>>> import numpy as np
>>> np.set_printoptions(precision=3, suppress=True, linewidth=140)
>>> X = np.load("test5.npy")
>>> X
array([[-4.388,  0.92 , -6.421,  4.62 ,  4.162],
       [-4.579,  2.151, -6.667,  4.533,  3.069],
       [-2.268,  7.487, -3.124,  0.695, -5.344],
       [ 0.327,  6.491,  0.66 , -1.928, -7.322],
       [ 4.178, -0.027,  6.136, -4.603, -4.869],
       [ 3.751,  1.309,  5.546, -4.455, -5.797],
       [-3.215,  7.138, -4.525,  1.824, -3.861],
       [ 4.564, -4.451,  6.581, -3.962, -0.593],
       [ 3.219, -7.135,  4.532, -1.83 ,  3.853],
       [-2.603,  7.423, -3.619,  1.081, -4.883],
       [ 0.934,  5.94 ,  1.535, -2.464, -7.444],
       [ 4.638, -3.106,  6.728, -4.369, -2.118],
       [-4.495,  1.514, -6.561,  4.595,  3.652],
       [-3.413, -2.148, -5.073,  4.284,  6.297],
       [ 1.555, -7.452,  2.078,  0.083,  6.143],
       [ 1.111, -7.331,  1.43 ,  0.544,  6.534],
       [-0.553,  7.083, -0.617, -1.1  , -6.923],
       [-3.952, -0.731, -5.826,  4.537,  5.415],
       [-4.435,  5.124, -6.374,  3.657, -0.277],
       [ 4.602, -2.404,  6.695, -4.498, -2.826],
       [ 2.674,  3.613,  4.028, -3.823, -6.997],
       [-3.225, -2.559, -4.809,  4.177,  6.517],
       [ 4.64 , -3.34 ,  6.724, -4.314, -1.87 ],
       [ 4.546, -4.575,  6.551, -3.911, -0.439],
       [ 4.382, -0.89 ,  6.413, -4.621, -4.186],
       [ 4.515, -1.647,  6.588, -4.585, -3.533]])
>>> Uu, s, VT = np.linalg.svd(X)
>>> s.round(3) + 0
array([40.024, 31.593,  0.   ,  0.   ,  0.   ])
>>> B = Uu[:, :2] @ np.diag(s[:2]) @ VT[:2]
>>> np.linalg.matrix_rank(B)
np.int64(2)
>>> B
array([[-4.388,  0.92 , -6.421,  4.62 ,  4.162],
       [-4.579,  2.151, -6.667,  4.533,  3.069],
       [-2.268,  7.487, -3.124,  0.695, -5.344],
       [ 0.327,  6.491,  0.66 , -1.928, -7.322],
       [ 4.178, -0.027,  6.136, -4.603, -4.869],
       [ 3.751,  1.309,  5.546, -4.455, -5.797],
       [-3.215,  7.138, -4.525,  1.824, -3.861],
       [ 4.564, -4.451,  6.581, -3.962, -0.593],
       [ 3.219, -7.135,  4.532, -1.83 ,  3.853],
       [-2.603,  7.423, -3.619,  1.081, -4.883],
       [ 0.934,  5.94 ,  1.535, -2.464, -7.444],
       [ 4.638, -3.106,  6.728, -4.369, -2.118],
       [-4.495,  1.514, -6.561,  4.595,  3.652],
       [-3.413, -2.148, -5.073,  4.284,  6.297],
       [ 1.555, -7.452,  2.078,  0.083,  6.143],
       [ 1.111, -7.331,  1.43 ,  0.544,  6.534],
       [-0.553,  7.083, -0.617, -1.1  , -6.923],
       [-3.952, -0.731, -5.826,  4.537,  5.415],
       [-4.435,  5.124, -6.374,  3.657, -0.277],
       [ 4.602, -2.404,  6.695, -4.498, -2.826],
       [ 2.674,  3.613,  4.028, -3.823, -6.997],
       [-3.225, -2.559, -4.809,  4.177,  6.517],
       [ 4.64 , -3.34 ,  6.724, -4.314, -1.87 ],
       [ 4.546, -4.575,  6.551, -3.911, -0.439],
       [ 4.382, -0.89 ,  6.413, -4.621, -4.186],
       [ 4.515, -1.647,  6.588, -4.585, -3.533]])
>>> Ac = X - X.mean(axis=0)
>>> V = np.linalg.svd(Ac)[2][:2]
>>> B = Ac - Ac @ V.T @ V
>>> np.linalg.norm(B, axis=1).round(6).argmax()
np.int64(0)
>>> W2 = X[[0, 23]].astype(float)
>>> for _ in range(7):
...     idx = np.linalg.norm(X[:, None] - W2, axis=-1).argmin(axis=1)
...     W2 = np.array([X[idx == j].mean(axis=0) for j in range(2)])
... 
>>> idx
array([0, 0, 0, 1, 1, 1, 0, 1, 1, 0, 1, 1, 0, 0, 1, 1, 0, 0, 0, 1, 1, 0, 1, 1, 1, 1])
>>> W2[1] - W2[0]
array([ 6.684, -4.703,  9.689, -6.24 , -2.809])
>>> W2
array([[-3.375,  3.036, -4.874,  2.991,  0.711],
       [ 3.309, -1.667,  4.815, -3.249, -2.098]])
>>> np.bincount(idx)
array([11, 15])
>>> arr = np.load("out2.npy")
>>> arr
array([[ 1,  0,  0,  0],
       [ 2,  3,  0,  0],
       [-2, -2,  0,  0],
       [-4,  0,  5, -2]])
>>> r = np.linalg.matrix_rank(arr)
>>> r
np.int64(3)
>>> N = np.linalg.svd(arr)[2][r:].T
>>> np.round(N[:, 0] / N[np.abs(N[:, 0]).round(6).argmax(), 0], 3) + 0
array([0. , 0. , 0.4, 1. ])
>>> np.round(N @ N.T, 3) + 0
array([[0.   , 0.   , 0.   , 0.   ],
       [0.   , 0.   , 0.   , 0.   ],
       [0.   , 0.   , 0.138, 0.345],
       [0.   , 0.   , 0.345, 0.862]])
>>> np.allclose(arr @ N, 0)
True
>>> Uu, s, VT = np.linalg.svd(arr)
>>> V = VT[:(s > 1e-8).sum()]
>>> rng = np.random.default_rng(89)
>>> x = arr[0] + -3 * arr[3] + rng.integers(2) * np.eye(4)[1]
>>> x
array([ 13.,   1., -15.,   6.])
>>> np.allclose(V.T @ V @ x, x)
True
>>> np.linalg.matrix_rank(np.vstack([arr, x]))
np.int64(3)
>>> np.linalg.matrix_power(arr - np.diag(np.diag(arr)), 4)
array([[0, 0, 0, 0],
       [0, 0, 0, 0],
       [0, 0, 0, 0],
       [0, 0, 0, 0]])
>>> np.round(np.linalg.norm(arr, 1), 3), np.round(np.linalg.norm(arr, np.inf), 3)
(np.float64(9.0), np.float64(11.0))
>>> round(float(np.linalg.norm(arr) ** 2 / np.linalg.norm(arr, 2) ** 2), 3)
1.343
>>> arr[2] @ arr[3]
np.int64(8)
>>> round(np.linalg.norm(arr, "nuc"), 3)
np.float64(11.9)
>>> np.linalg.norm(arr, axis=0)
array([5.   , 3.606, 5.   , 2.   ])
>>> np.linalg.norm(arr, axis=1)
array([1.   , 3.606, 2.828, 6.708])
>>> E = np.load("m.npy")
>>> E
array([[ 0, -3,  3, -2, -3,  1,  3,  3],
       [ 0,  0,  1, -2, -3,  2, -3, -3],
       [ 0,  0,  0,  1, -3, -1, -2, -2],
       [ 0,  0,  0,  0, -3, -1, -2,  3],
       [ 0,  0,  0,  0,  0, -2, -2, -2],
       [ 0,  0,  0,  0,  0,  0, -2, -1],
       [ 0,  0,  0,  0,  0,  0,  0, -1],
       [ 0,  0,  0,  0,  0,  0,  0,  0]])
>>> idx = rng.permutation(8)
>>> idx
array([4, 6, 7, 3, 5, 0, 2, 1])
>>> B = E[idx][:, idx]
>>> round(np.linalg.det(B), 3), round(np.linalg.det(E[idx]), 3)
(np.float64(0.0), np.float64(0.0))
>>> np.sort(np.abs(np.linalg.eigvals(B)))
array([0., 0., 0., 0., 0., 0., 0., 0.])
>>> np.allclose(B, E)
False
>>> np.diag(B)
array([0, 0, 0, 0, 0, 0, 0, 0])
>>> np.abs(E).max()
np.int64(3)
>>> np.count_nonzero(E)
np.int64(28)
>>> np.linalg.svd(E, compute_uv=False)
array([8.005, 7.132, 4.52 , 2.629, 1.808, 0.662, 0.044, 0.   ])
>>> E.mean(axis=0)
array([ 0.   , -0.375,  0.5  , -0.375, -1.5  , -0.125, -1.   , -0.375])
>>> C2 = E.T @ E
>>> np.linalg.matrix_rank(C2)
np.int64(7)
>>> np.linalg.eigvalsh(C2)[::-1]
array([64.084, 50.865, 20.432,  6.909,  3.27 ,  0.438,  0.002,  0.   ])
>>> np.trace(C2), (E ** 2).sum()
(np.int64(146), np.int64(146))
>>> np.diag(C2)
array([ 0,  9, 10,  9, 36, 11, 34, 37])
>>> C2
array([[  0,   0,   0,   0,   0,   0,   0,   0],
       [  0,   9,  -9,   6,   9,  -3,  -9,  -9],
       [  0,  -9,  10,  -8, -12,   5,   6,   6],
       [  0,   6,  -8,   9,   9,  -7,  -2,  -2],
       [  0,   9, -12,   9,  36,  -3,  12,  -3],
       [  0,  -3,   5,  -7,  -3,  11,   5,   0],
       [  0,  -9,   6,  -2,  12,   5,  34,  22],
       [  0,  -9,   6,  -2,  -3,   0,  22,  37]])
>>> ev, V = np.linalg.eigh(C2)
>>> np.linalg.eigvalsh(C2 + 2 * np.eye(8))
array([ 2.   ,  2.002,  2.438,  5.27 ,  8.909, 22.432, 52.865, 66.084])
>>> ev
array([ 0.   ,  0.002,  0.438,  3.27 ,  6.909, 20.432, 50.865, 64.084])
>>> np.round(np.linalg.eigvalsh(C2 @ C2), 3) + 0
array([   0.   ,    0.   ,    0.192,   10.696,   47.741,  417.457, 2587.217, 4106.698])
>>> np.round(V.T @ C2 @ V, 3) + 0
array([[ 0.   ,  0.   ,  0.   ,  0.   ,  0.   ,  0.   ,  0.   ,  0.   ],
       [ 0.   ,  0.002,  0.   ,  0.   ,  0.   ,  0.   ,  0.   ,  0.   ],
       [ 0.   ,  0.   ,  0.438,  0.   ,  0.   ,  0.   ,  0.   ,  0.   ],
       [ 0.   ,  0.   ,  0.   ,  3.27 ,  0.   ,  0.   ,  0.   ,  0.   ],
       [ 0.   ,  0.   ,  0.   ,  0.   ,  6.909,  0.   ,  0.   ,  0.   ],
       [ 0.   ,  0.   ,  0.   ,  0.   ,  0.   , 20.432,  0.   ,  0.   ],
       [ 0.   ,  0.   ,  0.   ,  0.   ,  0.   ,  0.   , 50.865,  0.   ],
       [ 0.   ,  0.   ,  0.   ,  0.   ,  0.   ,  0.   ,  0.   , 64.084]])
>>> np.round(V.T @ V, 3) + 0
array([[1., 0., 0., 0., 0., 0., 0., 0.],
       [0., 1., 0., 0., 0., 0., 0., 0.],
       [0., 0., 1., 0., 0., 0., 0., 0.],
       [0., 0., 0., 1., 0., 0., 0., 0.],
       [0., 0., 0., 0., 1., 0., 0., 0.],
       [0., 0., 0., 0., 0., 1., 0., 0.],
       [0., 0., 0., 0., 0., 0., 1., 0.],
       [0., 0., 0., 0., 0., 0., 0., 1.]])
>>> np.abs(V[:, -1])
array([0.   , 0.277, 0.23 , 0.133, 0.046, 0.116, 0.626, 0.667])
>>> ev.sum(), np.trace(C2)
(np.float64(146.0), np.int64(146))
>>> Uu, s, VT = np.linalg.svd(E)
>>> s
array([8.005, 7.132, 4.52 , 2.629, 1.808, 0.662, 0.044, 0.   ])
>>> B = Uu[:, :7] @ np.diag(s[:7]) @ VT[:7]
>>> np.linalg.matrix_rank(E, rtol=0.05)
np.int64(6)
>>> B.round(3) + 0
array([[ 0., -3.,  3., -2., -3.,  1.,  3.,  3.],
       [ 0.,  0.,  1., -2., -3.,  2., -3., -3.],
       [ 0.,  0.,  0.,  1., -3., -1., -2., -2.],
       [ 0.,  0.,  0.,  0., -3., -1., -2.,  3.],
       [ 0.,  0.,  0.,  0.,  0., -2., -2., -2.],
       [ 0.,  0.,  0.,  0.,  0.,  0., -2., -1.],
       [ 0.,  0.,  0.,  0.,  0.,  0.,  0., -1.],
       [ 0.,  0.,  0.,  0.,  0.,  0.,  0.,  0.]])
>>> np.linalg.matrix_rank(B)
np.int64(7)
>>> np.round(np.abs(E - B).max(), 3)
np.float64(0.0)
